% python3 -q
>>> import numpy as np
>>> from numpy import linalg as LA
>>> np.set_printoptions(precision=3, suppress=True, linewidth=100)
>>> Y = np.array([[-7, 0], [6, 5]])
>>> mat = np.tile(Y, (2, 2))
>>> mat
array([[-7,  0, -7,  0],
       [ 6,  5,  6,  5],
       [-7,  0, -7,  0],
       [ 6,  5,  6,  5]])
>>> # rows 0 and 2 are equal
>>> Uu, sigma, Vh = LA.svd(mat)
>>> np.argmax(sigma[:-1] / (sigma[1:] + 1e-6)) + 1
np.int64(2)
>>> Y = Uu[:, :2] @ np.diag(sigma[:2]) @ Vh[:2]
>>> Y.round(3) + 0
array([[-7.,  0., -7.,  0.],
       [ 6.,  5.,  6.,  5.],
       [-7.,  0., -7.,  0.],
       [ 6.,  5.,  6.,  5.]])
>>> round(float(np.abs(mat - Y).max()), 3)
0.0
>>> M = np.loadtxt("w.csv", delimiter=",")
>>> M
array([[ 1.   ,  0.   ,  0.   ,  0.   ,  0.   ,  0.   ,  0.   ,  0.   ,  0.   ,  0.   ,  0.   ,
         0.   ,  0.   ,  0.   ],
       [ 0.   ,  1.   ,  0.   ,  0.   ,  0.   ,  0.   ,  0.   ,  0.   ,  0.   ,  0.   ,  0.   ,
         0.   ,  0.   ,  0.   ],
       [ 0.   ,  0.   ,  1.   ,  0.   ,  0.   ,  0.   ,  0.   ,  0.   ,  0.   ,  0.   ,  0.   ,
         0.   ,  0.   ,  0.   ],
       [ 0.   ,  0.   ,  0.   ,  0.5  ,  0.   ,  0.   ,  0.866,  0.   ,  0.   ,  0.   ,  0.   ,
         0.   ,  0.   ,  0.   ],
       [ 0.   ,  0.   ,  0.   ,  0.   ,  1.   ,  0.   ,  0.   ,  0.   ,  0.   ,  0.   ,  0.   ,
         0.   ,  0.   ,  0.   ],
       [ 0.   ,  0.   ,  0.   ,  0.   ,  0.   ,  1.   ,  0.   ,  0.   ,  0.   ,  0.   ,  0.   ,
         0.   ,  0.   ,  0.   ],
       [ 0.   ,  0.   ,  0.   , -0.866,  0.   ,  0.   ,  0.5  ,  0.   ,  0.   ,  0.   ,  0.   ,
         0.   ,  0.   ,  0.   ],
       [ 0.   ,  0.   ,  0.   ,  0.   ,  0.   ,  0.   ,  0.   ,  1.   ,  0.   ,  0.   ,  0.   ,
         0.   ,  0.   ,  0.   ],
       [ 0.   ,  0.   ,  0.   ,  0.   ,  0.   ,  0.   ,  0.   ,  0.   ,  1.   ,  0.   ,  0.   ,
         0.   ,  0.   ,  0.   ],
       [ 0.   ,  0.   ,  0.   ,  0.   ,  0.   ,  0.   ,  0.   ,  0.   ,  0.   ,  1.   ,  0.   ,
         0.   ,  0.   ,  0.   ],
       [ 0.   ,  0.   ,  0.   ,  0.   ,  0.   ,  0.   ,  0.   ,  0.   ,  0.   ,  0.   ,  1.   ,
         0.   ,  0.   ,  0.   ],
       [ 0.   ,  0.   ,  0.   ,  0.   ,  0.   ,  0.   ,  0.   ,  0.   ,  0.   ,  0.   ,  0.   ,
         1.   ,  0.   ,  0.   ],
       [ 0.   ,  0.   ,  0.   ,  0.   ,  0.   ,  0.   ,  0.   ,  0.   ,  0.   ,  0.   ,  0.   ,
         0.   ,  1.   ,  0.   ],
       [ 0.   ,  0.   ,  0.   ,  0.   ,  0.   ,  0.   ,  0.   ,  0.   ,  0.   ,  0.   ,  0.   ,
         0.   ,  0.   ,  1.   ]])
>>> # 13 blocks once reordered
>>> np.allclose(M, M.T)
False
>>> round(float(np.abs(LA.eigvals(M)).max()), 3)
1.0
>>> np.flatnonzero(LA.matrix_power((M != 0) + (M.T != 0) + np.eye(14), 14)[13])
array([13])
>>> np.round(LA.det(M), 3)
np.float64(1.0)
>>> J = np.load("run0.npy")
>>> J
array([[ 0,  2, -1,  0,  0, -1,  0,  2,  2],
       [ 0, -1,  1,  1,  1,  0,  2,  2,  1],
       [ 0,  0,  0,  2, -2,  2,  1,  1,  0],
       [ 0,  0,  0, -1,  2,  0,  2, -2,  1],
       [ 0,  0,  0,  0,  1, -2, -1, -2,  2],
       [ 0,  0,  0,  0,  0, -2,  1, -1, -1],
       [ 0,  0,  0,  0,  0,  0, -2,  0,  2],
       [ 0,  0,  0,  0,  0,  0,  0, -1,  1],
       [ 0,  0,  0,  0,  0,  0,  0,  0,  2]])
>>> [int(LA.matrix_rank(LA.matrix_power(J, p))) for p in range(1, 10)]
[8, 7, 7, 7, 7, 7, 7, 7, 7]
>>> np.sort(LA.eigvals(J))
array([-2., -2., -1., -1., -1.,  0.,  0.,  1.,  2.])
>>> LA.matrix_rank(J - J[0, 0] * np.eye(9))
np.int64(8)
>>> try:
...     LA.inv(J)
... except LA.LinAlgError as e:
...     print("failed:", e)
... 
failed: Singular matrix
>>> E = np.load("layer11.npy")
>>> E
array([[ 1., -2.,  0.,  0.,  0.,  0.,  0.,  0.,  0.],
       [-2.,  1., -2.,  0.,  0.,  0.,  0.,  0.,  0.],
       [ 0., -2.,  1., -2.,  0.,  0.,  0.,  0.,  0.],
       [ 0.,  0., -2.,  1., -2.,  0.,  0.,  0.,  0.],
       [ 0.,  0.,  0., -2., -2., -2.,  0.,  0.,  0.],
       [ 0.,  0.,  0.,  0., -2.,  3., -2.,  0.,  0.],
       [ 0.,  0.,  0.,  0.,  0., -2.,  0., -2.,  0.],
       [ 0.,  0.,  0.,  0.,  0.,  0., -2.,  2., -2.],
       [ 0.,  0.,  0.,  0.,  0.,  0.,  0., -2.,  0.]])
>>> # symmetric, so the eigenvalues are real
>>> np.all(LA.eigvalsh(E) > 0)
np.False_
>>> [round(float(LA.det(E[:i, :i])), 2) + 0 for i in range(1, 10)]
[1.0, -3.0, -7.0, 5.0, 18.0, 34.0, -72.0, -280.0, 288.0]
>>> np.round(LA.eigvalsh(E).min(), 3)
np.float64(-3.801)
>>> X = np.loadtxt("case16.csv", delimiter=",")
>>> X
array([[ 0.841, -0.102, -0.176, -0.023,  0.059, -0.233, -0.003, -0.096, -0.1  , -0.081,  0.06 ,
         0.034,  0.02 ,  0.05 ],
       [-0.102,  0.629,  0.153, -0.057, -0.067, -0.251,  0.162,  0.041, -0.029, -0.307,  0.002,
        -0.029, -0.043, -0.057],
       [-0.176,  0.153,  0.522, -0.082,  0.212, -0.125, -0.045, -0.205, -0.197,  0.14 ,  0.002,
         0.117,  0.102,  0.031],
       [-0.023, -0.057, -0.082,  0.822,  0.095,  0.036,  0.204, -0.015, -0.108, -0.03 , -0.171,
         0.06 ,  0.051, -0.189],
       [ 0.059, -0.067,  0.212,  0.095,  0.881,  0.002, -0.052,  0.081,  0.109, -0.068,  0.07 ,
        -0.068, -0.06 ,  0.062],
       [-0.233, -0.251, -0.125,  0.036,  0.002,  0.582, -0.039, -0.1  , -0.087, -0.212,  0.162,
         0.003, -0.016,  0.135],
       [-0.003,  0.162, -0.045,  0.204, -0.052, -0.039,  0.717, -0.04 ,  0.086,  0.117,  0.208,
        -0.039, -0.029,  0.246],
       [-0.096,  0.041, -0.205, -0.015,  0.081, -0.1  , -0.04 ,  0.905, -0.082,  0.038,  0.032,
         0.044,  0.036,  0.043],
       [-0.1  , -0.029, -0.197, -0.108,  0.109, -0.087,  0.086, -0.082,  0.875, -0.012, -0.06 ,
         0.064,  0.052, -0.066],
       [-0.081, -0.307,  0.14 , -0.03 , -0.068, -0.212,  0.117,  0.038, -0.012,  0.744,  0.017,
        -0.031, -0.042, -0.03 ],
       [ 0.06 ,  0.002,  0.002, -0.171,  0.07 ,  0.162,  0.208,  0.032, -0.06 ,  0.017,  0.793,
         0.045,  0.043, -0.219],
       [ 0.034, -0.029,  0.117,  0.06 , -0.068,  0.003, -0.039,  0.044,  0.064, -0.031,  0.045,
         0.961, -0.034,  0.042],
       [ 0.02 , -0.043,  0.102,  0.051, -0.06 , -0.016, -0.029,  0.036,  0.052, -0.042,  0.043,
        -0.034,  0.969,  0.038],
       [ 0.05 , -0.057,  0.031, -0.189,  0.062,  0.135,  0.246,  0.043, -0.066, -0.03 , -0.219,
         0.042,  0.038,  0.758]])
>>> x = np.array([0, 2, -1, -1, -3, 0, 3, -1, 2, 0, 3, 0, -3, 0])
>>> a = np.maximum(X @ x, 0)
>>> X.T @ a
array([-0.202,  1.688, -0.168, -0.045,  0.055, -0.317,  3.435, -0.101,  1.551, -0.16 ,  2.746,
        0.208,  0.015,  0.037])
>>> a
array([0.   , 1.886, 0.   , 0.   , 0.   , 0.   , 3.395, 0.   , 1.674, 0.   , 2.684, 0.173, 0.   ,
       0.   ])
